% python3 -q
>>> import numpy as np
>>> import numpy.linalg as la
>>> np.set_printoptions(precision=3, suppress=True, linewidth=100, legacy="1.25")
>>> def rd(a):
...     return np.round(a, 3) + 0
... 
>>> B = np.array([[1, 2, 1], [0, 2, 0], [1, 2, 1], [1, 0, 0]])
>>> Z = np.array([[-2, -1, -2, -1, 2, -1, -2],
...     [0, 2, 2, 0, 0, -1, -1],
...     [2, 1, 1, -1, 1, -2, -1]])
>>> data = B @ Z
>>> data
array([[ 0,  4,  3, -2,  3, -5, -5],
       [ 0,  4,  4,  0,  0, -2, -2],
       [ 0,  4,  3, -2,  3, -5, -5],
       [-2, -1, -2, -1,  2, -1, -2]])
>>> # row 2 repeats row 0
>>> U, sigma, VT = la.svd(data)
>>> V = VT[:(sigma > 1e-8).sum()]
>>> rng = np.random.default_rng(92242)
>>> x0 = data[2] + 3 * data[3] + rng.integers(2) * np.eye(7)[3]
>>> x0
array([ -6.,   1.,  -3.,  -4.,   9.,  -8., -11.])
>>> la.matrix_rank(np.vstack([data, x0]))
4
>>> rd(la.norm(x0 - V.T @ V @ x0))
0.919
>>> data.sum(axis=0)
array([ -2,  11,   8,  -5,   8, -13, -14])
>>> data[4]
Traceback (most recent call last):
  File "<python-input-17>", line 1, in <module>
    data[4]
    ~~~~^^^
IndexError: index 4 is out of bounds for axis 0 with size 4
>>> rd(la.svd(data, compute_uv=False))
array([14.326,  5.268,  1.413,  0.   ])
>>> data.mean(axis=0)
array([-0.5 ,  2.75,  2.  , -1.25,  2.  , -3.25, -3.5 ])
>>> np.count_nonzero(data)
23
>>> data.sum(axis=1)
array([-2,  4, -2, -7])
>>> np.abs(data).max()
5
>>> la.matrix_rank(data, rtol=0.1)
2
>>> la.cond(data) > 100
True
>>> B = np.array([[-1, 0, 2],
...     [-1, -1, 0],
...     [2, -2, 0],
...     [-2, -2, 2],
...     [2, 2, -2],
...     [0, 0, -1],
...     [-2, -1, 2]])
>>> data @ B
array([[ 22,   5, -15],
       [  8, -10,  -2],
       [ 22,   5, -15],
       [  9,  13, -13]])
>>> np.einsum("ik,kj->ji", data, B)
array([[ 22,   8,  22,   9],
       [  5, -10,   5,  13],
       [-15,  -2, -15, -13]])
>>> np.einsum("ij->j", data)
array([ -2,  11,   8,  -5,   8, -13, -14])
>>> np.vstack([data, B.T]).shape
(7, 7)
>>> r = la.matrix_rank(data)
>>> r
3
>>> null = la.svd(data)[2][r:].T
>>> np.allclose(data @ null, 0)
True
>>> la.matrix_rank(data.T @ data), la.matrix_rank(data @ data.T)
(3, 3)
>>> F = np.load("data.npy")
>>> F
array([[0, 0, 2, 2],
       [0, 0, 3, 3],
       [0, 0, 0, 5],
       [0, 0, 0, 0]])
>>> # triangular: eigenvalues sit on the diagonal
>>> th = np.radians(120)
>>> R = np.eye(4)
>>> R[3, 3] = R[0, 0] = np.cos(th)
>>> R[3, 0], R[0, 3] = -np.sin(th), np.sin(th)
>>> rd(R)
array([[-0.5  ,  0.   ,  0.   ,  0.866],
       [ 0.   ,  1.   ,  0.   ,  0.   ],
       [ 0.   ,  0.   ,  1.   ,  0.   ],
       [-0.866,  0.   ,  0.   , -0.5  ]])
>>> B = F @ R.T
>>> np.allclose(la.norm(F, axis=1), la.norm(B, axis=1))
True
>>> rd(la.det(R)), rd(np.trace(R))
(1.0, 1.0)
>>> rd(la.svd(F, compute_uv=False)), rd(la.svd(B, compute_uv=False))
(array([6.598, 2.732, 0.   , 0.   ]), array([6.598, 2.732, 0.   , 0.   ]))
>>> rd(np.abs(B - F).max(axis=0))
array([4.33, 0.  , 0.  , 7.5 ])
>>> np.allclose(F @ F.T, B @ B.T)
True
>>> rd(R[:, 3] @ R[:, 0])
0.0
>>> rd(la.norm(R, axis=0))
array([1., 1., 1., 1.])
>>> U, sigma, VT = la.svd(F)
>>> rd(sigma)
array([6.598, 2.732, 0.   , 0.   ])
>>> B = U[:, :2] @ np.diag(sigma[:2]) @ VT[:2]
>>> rd(B)
array([[0., 0., 2., 2.],
       [0., 0., 3., 3.],
       [0., 0., 0., 5.],
       [0., 0., 0., 0.]])
>>> z = rng.permutation(4)
>>> z
array([0, 1, 3, 2])
>>> B = F[z][:, z]
>>> np.trace(B)
0
>>> rd(la.det(B)), rd(la.det(F[z]))
(0.0, 0.0)
>>> B
array([[0, 0, 2, 2],
       [0, 0, 3, 3],
       [0, 0, 0, 0],
       [0, 0, 5, 0]])
>>> X = np.array([[0, 0, 1, 0, 0, 0],
...     [0, 0, 0, 0, 0, 1],
...     [0, 0, 0, 0, 1, 0],
...     [1, 0, 0, 0, 0, 0],
...     [0, 1, 0, 0, 0, 0],
...     [0, 0, 0, 1, 0, 0]])
>>> X
array([[0, 0, 1, 0, 0, 0],
       [0, 0, 0, 0, 0, 1],
       [0, 0, 0, 0, 1, 0],
       [1, 0, 0, 0, 0, 0],
       [0, 1, 0, 0, 0, 0],
       [0, 0, 0, 1, 0, 0]])
>>> # rows sum to 1
>>> rd(np.sort(np.abs(la.eigvals(X)))[::-1])
array([1., 1., 1., 1., 1., 1.])
>>> la.matrix_power(X, 2)
array([[0, 0, 0, 0, 1, 0],
       [0, 0, 0, 1, 0, 0],
       [0, 1, 0, 0, 0, 0],
       [0, 0, 1, 0, 0, 0],
       [0, 0, 0, 0, 0, 1],
       [1, 0, 0, 0, 0, 0]])
>>> X @ np.ones(6)
array([1., 1., 1., 1., 1., 1.])
>>> X.sum(axis=1)
array([1, 1, 1, 1, 1, 1])
>>> pr = np.eye(6)[4]
>>> for _ in range(4):
...     pr = pr @ X
...     print(pr.round(3))
... 
[0. 1. 0. 0. 0. 0.]
[0. 0. 0. 0. 0. 1.]
[0. 0. 0. 1. 0. 0.]
[1. 0. 0. 0. 0. 0.]
>>> B = la.invert(X)
Traceback (most recent call last):
  File "<python-input-70>", line 1, in <module>
    B = la.invert(X)
        ^^^^^^^^^
AttributeError: module 'numpy.linalg' has no attribute 'invert'
>>> B = la.inv(X)
>>> np.allclose(B, X.T)
True
>>> rd(la.det(X) * B)
array([[ 0.,  0.,  0., -1.,  0.,  0.],
       [ 0.,  0.,  0.,  0., -1.,  0.],
       [-1.,  0.,  0.,  0.,  0.,  0.],
       [ 0.,  0.,  0.,  0.,  0., -1.],
       [ 0.,  0., -1.,  0.,  0.,  0.],
       [ 0., -1.,  0.,  0.,  0.,  0.]])
>>> rd(la.inv(B))
array([[0., 0., 1., 0., 0., 0.],
       [0., 0., 0., 0., 0., 1.],
       [0., 0., 0., 0., 1., 0.],
       [1., 0., 0., 0., 0., 0.],
       [0., 1., 0., 0., 0., 0.],
       [0., 0., 0., 1., 0., 0.]])
>>> rd(la.cond(X))
1.0
>>> B
array([[0., 0., 0., 1., 0., 0.],
       [0., 0., 0., 0., 1., 0.],
       [1., 0., 0., 0., 0., 0.],
       [0., 0., 0., 0., 0., 1.],
       [0., 0., 1., 0., 0., 0.],
       [0., 1., 0., 0., 0., 0.]])
>>> B = X + rng.integers(-2, 3, (6, 1)) @ rng.integers(-2, 3, (1, 6))
>>> B
array([[ 0,  0,  1,  0,  0,  0],
       [ 0,  0,  0,  0,  0,  1],
       [-2, -1,  1,  1,  3,  1],
       [ 3,  1, -1, -1, -2, -1],
       [ 0,  1,  0,  0,  0,  0],
       [-4, -2,  2,  3,  4,  2]])
>>> np.abs(B - X).sum(axis=1)
array([ 0,  0,  8,  8,  0, 16])
>>> rd(la.svd(B - X, compute_uv=False))
array([8.485, 0.   , 0.   , 0.   , 0.   , 0.   ])
>>> la.matrix_rank(B - X, tol=1e-8)
1
>>> B.reshape(-1, 2)
array([[ 0,  0],
       [ 1,  0],
       [ 0,  0],
       [ 0,  0],
       [ 0,  0],
       [ 0,  1],
       [-2, -1],
       [ 1,  1],
       [ 3,  1],
       [ 3,  1],
       [-1, -1],
       [-2, -1],
       [ 0,  1],
       [ 0,  0],
       [ 0,  0],
       [-4, -2],
       [ 2,  3],
       [ 4,  2]])
>>> blk = B.reshape(6, 2, -1)
>>> np.einsum("ihd,jhd->hij", blk, blk).shape
(2, 6, 6)
>>> blk[:, 0]
array([[ 0,  0,  1],
       [ 0,  0,  0],
       [-2, -1,  1],
       [ 3,  1, -1],
       [ 0,  1,  0],
       [-4, -2,  2]])
>>> blk.sum(axis=1)
array([[ 0,  0,  1],
       [ 0,  0,  1],
       [-1,  2,  2],
       [ 2, -1, -2],
       [ 0,  1,  0],
       [-1,  2,  4]])
>>> np.einsum("ihd,ihd->ih", blk, blk)
array([[ 1,  0],
       [ 0,  1],
       [ 6, 11],
       [11,  6],
       [ 1,  0],
       [24, 29]])
>>> x0 = np.array([2, 3, 3, 1, 1, 1])
>>> y = X @ x0
>>> b, lr = np.zeros(6), 1 / la.norm(X, 2) ** 2
>>> for i in range(3):
...     b -= lr * X.T @ (X @ b - y)
...     if i % 1 == 0: print(i, round(la.norm(X @ b - y), 3))
... 
0 0.0
1 0.0
2 0.0
>>> rd(la.cond(X))
1.0
>>> B = np.array([[3, 3, 0], [1, 1, 0], [2, 3, 2]])
>>> Z = np.array([[-2, -2, 2, 1], [-2, 1, -2, 2], [1, -2, -1, 2], [2, 0, -2, 1]])
>>> K = np.block([[B, np.array([[-3, 8, 1, 6], [6, 1, 6, 6], [5, 5, -7, -9]])], [np.zeros((4, 3)), Z]])
>>> K
array([[ 3.,  3.,  0., -3.,  8.,  1.,  6.],
       [ 1.,  1.,  0.,  6.,  1.,  6.,  6.],
       [ 2.,  3.,  2.,  5.,  5., -7., -9.],
       [ 0.,  0.,  0., -2., -2.,  2.,  1.],
       [ 0.,  0.,  0., -2.,  1., -2.,  2.],
       [ 0.,  0.,  0.,  1., -2., -1.,  2.],
       [ 0.,  0.,  0.,  2.,  0., -2.,  1.]])
>>> # looks like rank 6
>>> U, sigma, VT = la.svd(K)
>>> V = VT[:(sigma > 1e-8).sum()]
>>> x0 = K[1] + 5 * K[6] + rng.integers(2) * np.eye(7)[5]
>>> x0
array([ 1.,  1.,  0., 16.,  1., -3., 11.])
>>> la.matrix_rank(np.vstack([K, x0]))
6
>>> rd(np.diag(V.T @ V))
array([0.556, 0.556, 0.889, 1.   , 1.   , 1.   , 1.   ])
>>> np.allclose(V.T @ V @ x0, x0)
True
>>> E = np.load("arr.npy")
>>> E
array([[ 0, -3,  5],
       [-3,  4,  1],
       [ 5,  1, -6]])
>>> # symmetric
>>> np.allclose(E, E.T)
True
>>> rd(np.sort(np.abs(la.eigvals(E))))
array([1.401, 5.857, 9.259])
>>> (E + E.T) / 2
array([[ 0., -3.,  5.],
       [-3.,  4.,  1.],
       [ 5.,  1., -6.]])
>>> rd(la.det(E))
-76.0
>>> np.allclose(E @ E.T, E.T @ E)
True
>>> rd(np.abs(la.eigvals(E)).max())
9.259
>>> np.trace(E)
-2
>>> m1 = np.array([[0, 1, 1, 1, 0],
...     [1, 0, 0, 0, 1],
...     [1, 0, 0, 1, 0],
...     [1, 0, 1, 0, 0],
...     [0, 1, 0, 0, 0]])
>>> # symmetric, so the eigenvalues are real
>>> B = np.array([[-1, 0], [-3, 0], [1, 0], [2, 3], [3, -2]])
>>> m1 @ B
array([[ 0,  3],
       [ 2, -2],
       [ 1,  3],
       [ 0,  0],
       [-3,  0]])
>>> la.matrix_rank(m1 @ B)
2
>>> B @ m1
Traceback (most recent call last):
  File "<python-input-120>", line 1, in <module>
    B @ m1
    ~~^~~~
ValueError: matmul: Input operand 1 has a mismatch in its core dimension 0, with gufunc signature (n?,k),(k,m?)->(n?,m?) (size 5 is different from 2)
>>> Q = m1.astype(float).copy()
>>> for j in range(5):
...     Q[:, j] -= Q[:, :j] @ (Q[:, :j].T @ Q[:, j])
...     Q[:, j] /= la.norm(Q[:, j])
... 
>>> rd(Q)
array([[ 0.   ,  0.707,  0.463,  0.401,  0.354],
       [ 0.577,  0.   , -0.309, -0.267,  0.707],
       [ 0.577,  0.   , -0.309,  0.668, -0.354],
       [ 0.577,  0.   ,  0.617, -0.401, -0.354],
       [ 0.   ,  0.707, -0.463, -0.401, -0.354]])
>>> rd(Q.T @ Q)
array([[1., 0., 0., 0., 0.],
       [0., 1., 0., 0., 0.],
       [0., 0., 1., 0., 0.],
       [0., 0., 0., 1., 0.],
       [0., 0., 0., 0., 1.]])
>>> rd(Q.T @ m1)
array([[ 1.732,  0.   ,  0.577,  0.577,  0.577],
       [ 0.   ,  1.414,  0.707,  0.707,  0.   ],
       [ 0.   ,  0.   ,  1.08 ,  0.154, -0.309],
       [ 0.   ,  0.   ,  0.   ,  1.069, -0.267],
       [ 0.   ,  0.   ,  0.   ,  0.   ,  0.707]])
>>> W0 = np.array([[-3, -3, 3, -2], [-2, -3, -3, 3], [3, -2, -3, -3], [-3, 3, -2, -3]])
>>> W0
array([[-3, -3,  3, -2],
       [-2, -3, -3,  3],
       [ 3, -2, -3, -3],
       [-3,  3, -2, -3]])
>>> W0.reshape(-1, 2)
array([[-3, -3],
       [ 3, -2],
       [-2, -3],
       [-3,  3],
       [ 3, -2],
       [-3, -3],
       [-3,  3],
       [-2, -3]])
>>> W0.ravel(order="F")
array([-3, -2,  3, -3, -3, -3, -2,  3,  3, -3, -3, -2, -2,  3, -3, -3])
>>> blk = W0.reshape(4, 2, -1)
>>> blk.shape
(4, 2, 2)
>>> blk[:, 0]
array([[-3, -3],
       [-2, -3],
       [ 3, -2],
       [-3,  3]])
>>> blk.transpose(1, 0, 2)
array([[[-3, -3],
        [-2, -3],
        [ 3, -2],
        [-3,  3]],

       [[ 3, -2],
        [-3,  3],
        [-3, -3],
        [-2, -3]]])
>>> np.swapaxes(blk, 1, 2)[2]
array([[ 3, -3],
       [-2, -3]])
>>> np.einsum("ihd,ihd->ih", blk, blk)
array([[18, 13],
       [13, 18],
       [13, 18],
       [18, 13]])
>>> u = np.array([5, 5, 0, 5, 5, 2])
>>> M = np.outer(rng.normal(size=12), u) + 0.02 * rng.normal(size=(12, 6))
>>> rd(M)
array([[-2.948, -3.014,  0.005, -2.962, -2.976, -1.182],
       [ 6.108,  6.139, -0.016,  6.155,  6.166,  2.468],
       [ 8.693,  8.68 , -0.003,  8.686,  8.685,  3.47 ],
       [ 4.208,  4.131, -0.013,  4.198,  4.161,  1.674],
       [-7.885, -7.905, -0.012, -7.897, -7.898, -3.136],
       [ 3.843,  3.864, -0.015,  3.818,  3.801,  1.524],
       [ 5.912,  5.9  ,  0.014,  5.891,  5.902,  2.359],
       [-0.18 , -0.191,  0.004, -0.17 , -0.164, -0.058],
       [ 4.774,  4.794, -0.004,  4.82 ,  4.811,  1.938],
       [ 0.541,  0.534,  0.01 ,  0.599,  0.519,  0.218],
       [-3.979, -3.995,  0.009, -3.952, -3.963, -1.587],
       [ 4.234,  4.273,  0.009,  4.25 ,  4.262,  1.709]])
>>> z = M[:, 4] > np.median(M[:, 4])
>>> u = M[z].mean(axis=0) - M[~z].mean(axis=0)
>>> rd((((M - M.mean(axis=0)) @ u > 0) == z).mean())
0.917
>>> rd(u)
array([ 7.423,  7.437, -0.002,  7.427,  7.445,  2.973])
>>> np.argsort(-np.abs(u).round(6), kind="stable")
array([4, 1, 3, 0, 5, 2])
>>> ((M - M.mean(axis=0)) @ u > 0).astype(int)
array([0, 1, 1, 1, 0, 1, 1, 0, 1, 0, 0, 1])
>>> z.astype(int)
array([0, 1, 1, 1, 0, 0, 1, 0, 1, 0, 0, 1])
>>> dist = la.norm(M[:, None] - M[None], axis=-1)
>>> np.flatnonzero(dist[4] < dist.mean() / 2)
array([4])
>>> dist.shape
(12, 12)
>>> la.matrix_rank(dist ** 2)
8
>>> rd(la.norm(M, axis=1))
array([ 6.066, 12.529, 17.715,  8.515, 16.101,  7.813, 12.036,  0.358,  9.793,  1.12 ,  8.102,
        8.679])
>>> dist.mean(axis=1).argmax()
4
>>> B = M / la.norm(M, axis=1, keepdims=True)
>>> C2 = B @ B.T
>>> (np.abs(C2) > 0.9).astype(int)
array([[1, 1, 1, 1, 1, 1, 1, 1, 1, 1, 1, 1],
       [1, 1, 1, 1, 1, 1, 1, 1, 1, 1, 1, 1],
       [1, 1, 1, 1, 1, 1, 1, 1, 1, 1, 1, 1],
       [1, 1, 1, 1, 1, 1, 1, 1, 1, 1, 1, 1],
       [1, 1, 1, 1, 1, 1, 1, 1, 1, 1, 1, 1],
       [1, 1, 1, 1, 1, 1, 1, 1, 1, 1, 1, 1],
       [1, 1, 1, 1, 1, 1, 1, 1, 1, 1, 1, 1],
       [1, 1, 1, 1, 1, 1, 1, 1, 1, 1, 1, 1],
       [1, 1, 1, 1, 1, 1, 1, 1, 1, 1, 1, 1],
       [1, 1, 1, 1, 1, 1, 1, 1, 1, 1, 1, 1],
       [1, 1, 1, 1, 1, 1, 1, 1, 1, 1, 1, 1],
       [1, 1, 1, 1, 1, 1, 1, 1, 1, 1, 1, 1]])
>>> np.argwhere(np.triu(np.abs(C2) > 0.95, 1))
array([[ 0,  1],
       [ 0,  2],
       [ 0,  3],
       [ 0,  4],
       [ 0,  5],
       [ 0,  6],
       [ 0,  7],
       [ 0,  8],
       [ 0,  9],
       [ 0, 10],
       [ 0, 11],
       [ 1,  2],
       [ 1,  3],
       [ 1,  4],
       [ 1,  5],
       [ 1,  6],
       [ 1,  7],
       [ 1,  8],
       [ 1,  9],
       [ 1, 10],
       [ 1, 11],
       [ 2,  3],
       [ 2,  4],
       [ 2,  5],
       [ 2,  6],
       [ 2,  7],
       [ 2,  8],
       [ 2,  9],
       [ 2, 10],
       [ 2, 11],
       [ 3,  4],
       [ 3,  5],
       [ 3,  6],
       [ 3,  7],
       [ 3,  8],
       [ 3,  9],
       [ 3, 10],
       [ 3, 11],
       [ 4,  5],
       [ 4,  6],
       [ 4,  7],
       [ 4,  8],
       [ 4,  9],
       [ 4, 10],
       [ 4, 11],
       [ 5,  6],
       [ 5,  7],
       [ 5,  8],
       [ 5,  9],
       [ 5, 10],
       [ 5, 11],
       [ 6,  7],
       [ 6,  8],
       [ 6,  9],
       [ 6, 10],
       [ 6, 11],
       [ 7,  8],
       [ 7,  9],
       [ 7, 10],
       [ 7, 11],
       [ 8,  9],
       [ 8, 10],
       [ 8, 11],
       [ 9, 10],
       [ 9, 11],
       [10, 11]])
>>> (C2 - 2 * np.eye(12)).round(6).argmax(axis=1)
array([10,  8,  6,  2, 10,  2,  2,  0,  1,  3,  4,  1])
>>> rd(C2[4])
array([ 1.   , -1.   , -1.   , -1.   ,  1.   , -1.   , -1.   ,  0.998, -1.   , -0.998,  1.   ,
       -1.   ])
